% ipython --no-banner

In [1]: import numpy as np

In [2]: np.set_printoptions(precision=3, suppress=True, linewidth=120, floatmode="fixed")

In [3]: M2 = np.array([[1, 2], [3, 2], [3, 2]])

In [4]: data = np.kron(np.eye(3, dtype=int), M2)

In [5]: data
Out[5]: 
array([[1, 2, 0, 0, 0, 0],
       [3, 2, 0, 0, 0, 0],
       [3, 2, 0, 0, 0, 0],
       [0, 0, 1, 2, 0, 0],
       [0, 0, 3, 2, 0, 0],
       [0, 0, 3, 2, 0, 0],
       [0, 0, 0, 0, 1, 2],
       [0, 0, 0, 0, 3, 2],
       [0, 0, 0, 0, 3, 2]])

In [6]: # row 2 repeats row 1

In [7]: x = np.array([2, 1, 1, 1, 2, 2])

In [8]: target = data @ x

In [9]: np.round(np.linalg.pinv(data) @ data, 3) + 0
Out[9]: 
array([[1.000, 0.000, 0.000, 0.000, 0.000, 0.000],
       [0.000, 1.000, 0.000, 0.000, 0.000, 0.000],
       [0.000, 0.000, 1.000, 0.000, 0.000, 0.000],
       [0.000, 0.000, 0.000, 1.000, 0.000, 0.000],
       [0.000, 0.000, 0.000, 0.000, 1.000, 0.000],
       [0.000, 0.000, 0.000, 0.000, 0.000, 1.000]])

In [10]: np.linalg.solve(data.T @ data, data.T @ target)
Out[10]: array([2.000, 1.000, 1.000, 1.000, 2.000, 2.000])

In [11]: target
Out[11]: array([ 4,  8,  8,  3,  5,  5,  6, 10, 10])

In [12]: np.linalg.lstsq(data, target)[0]
Out[12]: array([2.000, 1.000, 1.000, 1.000, 2.000, 2.000])

In [13]: rng = np.random.default_rng(318)

In [14]: target = target + 0.05 * rng.normal(size=9)

In [15]: target
Out[15]: array([ 4.025,  8.014,  7.934,  3.056,  5.068,  5.061,  6.043,  9.904, 10.022])

In [16]: b, *_ = np.linalg.lstsq(data, target)

In [17]: b.round()
Out[17]: array([2.000, 1.000, 1.000, 1.000, 2.000, 2.000])

In [18]: np.round(data.T @ (target - data @ b), 3) + 0
Out[18]: array([0.000, 0.000, 0.000, 0.000, 0.000, 0.000])

In [19]: b
Out[19]: array([1.975, 1.025, 1.004, 1.026, 1.960, 2.042])

In [20]: np.round(np.linalg.norm(target - data @ b), 3)
Out[20]: np.float64(0.102)

In [21]: proj = data @ np.linalg.solve(data.T @ data, data.T)

In [22]: np.round(np.trace(proj), 3)
Out[22]: np.float64(6.0)

In [23]: np.allclose(proj @ proj, proj)
Out[23]: True

In [24]: np.diag(proj)
Out[24]: array([1.000, 0.500, 0.500, 1.000, 0.500, 0.500, 1.000, 0.500, 0.500])

In [25]: proj.round(3) + 0
Out[25]: 
array([[1.000, 0.000, 0.000, 0.000, 0.000, 0.000, 0.000, 0.000, 0.000],
       [0.000, 0.500, 0.500, 0.000, 0.000, 0.000, 0.000, 0.000, 0.000],
       [0.000, 0.500, 0.500, 0.000, 0.000, 0.000, 0.000, 0.000, 0.000],
       [0.000, 0.000, 0.000, 1.000, 0.000, 0.000, 0.000, 0.000, 0.000],
       [0.000, 0.000, 0.000, 0.000, 0.500, 0.500, 0.000, 0.000, 0.000],
       [0.000, 0.000, 0.000, 0.000, 0.500, 0.500, 0.000, 0.000, 0.000],
       [0.000, 0.000, 0.000, 0.000, 0.000, 0.000, 1.000, 0.000, 0.000],
       [0.000, 0.000, 0.000, 0.000, 0.000, 0.000, 0.000, 0.500, 0.500],
       [0.000, 0.000, 0.000, 0.000, 0.000, 0.000, 0.000, 0.500, 0.500]])

In [26]: np.linalg.matrix_rank(np.eye(9) - proj)
Out[26]: np.int64(3)

In [27]: proj @ data[:, 4]
Out[27]: array([0.000, 0.000, 0.000, 0.000, 0.000, 0.000, 1.000, 3.000, 3.000])

In [28]: lab = rng.permutation(6)

In [29]: M2 = data[:, lab] * rng.choice([-1, 1], 6)

In [30]: M2
Out[30]: 
array([[ 0,  0, -1,  0,  2,  0],
       [ 0,  0, -3,  0,  2,  0],
       [ 0,  0, -3,  0,  2,  0],
       [ 2,  0,  0,  1,  0,  0],
       [ 2,  0,  0,  3,  0,  0],
       [ 2,  0,  0,  3,  0,  0],
       [ 0, -1,  0,  0,  0, -2],
       [ 0, -3,  0,  0,  0, -2],
       [ 0, -3,  0,  0,  0, -2]])

In [31]: left, _, Vt = np.linalg.svd(data.T @ M2)

In [32]: np.round(left @ Vt, 3) + 0
Out[32]: 
array([[ 0.000,  0.000, -1.000,  0.000,  0.000,  0.000],
       [ 0.000,  0.000,  0.000,  0.000,  1.000,  0.000],
       [ 0.000,  0.000,  0.000,  1.000,  0.000,  0.000],
       [ 1.000,  0.000,  0.000,  0.000,  0.000,  0.000],
       [ 0.000, -1.000,  0.000,  0.000,  0.000,  0.000],
       [ 0.000,  0.000,  0.000,  0.000,  0.000, -1.000]])

In [33]: W0 = np.array([[3, 3, 2, 1, 2],
    ...:     [-1, 0, 1, 1, -2],
    ...:     [-2, -3, 0, 3, 1],
    ...:     [-1, 2, 0, -1, 2],
    ...:     [3, 2, 1, -2, 0],
    ...:     [-3, -3, 1, 2, 1]])

In [34]: O, R = np.linalg.qr(W0)

In [35]: np.abs(np.diag(R))
Out[35]: array([5.745, 3.353, 2.488, 2.365, 3.288])

In [36]: round(float(np.trace(O @ O.T)), 3)
Out[36]: 5.0

In [37]: O.shape, R.shape
Out[37]: ((6, 5), (5, 5))

In [38]: M2 = np.c_[W0[:, :1] @ np.array([[1]]), np.array([1, 1, 4, 1, 4, 4])]

In [39]: M2
Out[39]: 
array([[ 3,  1],
       [-1,  1],
       [-2,  4],
       [-1,  1],
       [ 3,  4],
       [-3,  4]])

In [40]: np.linalg.matrix_rank(np.c_[W0, M2])
Out[40]: np.int64(6)

In [41]: np.linalg.matrix_rank(M2)
Out[41]: np.int64(2)
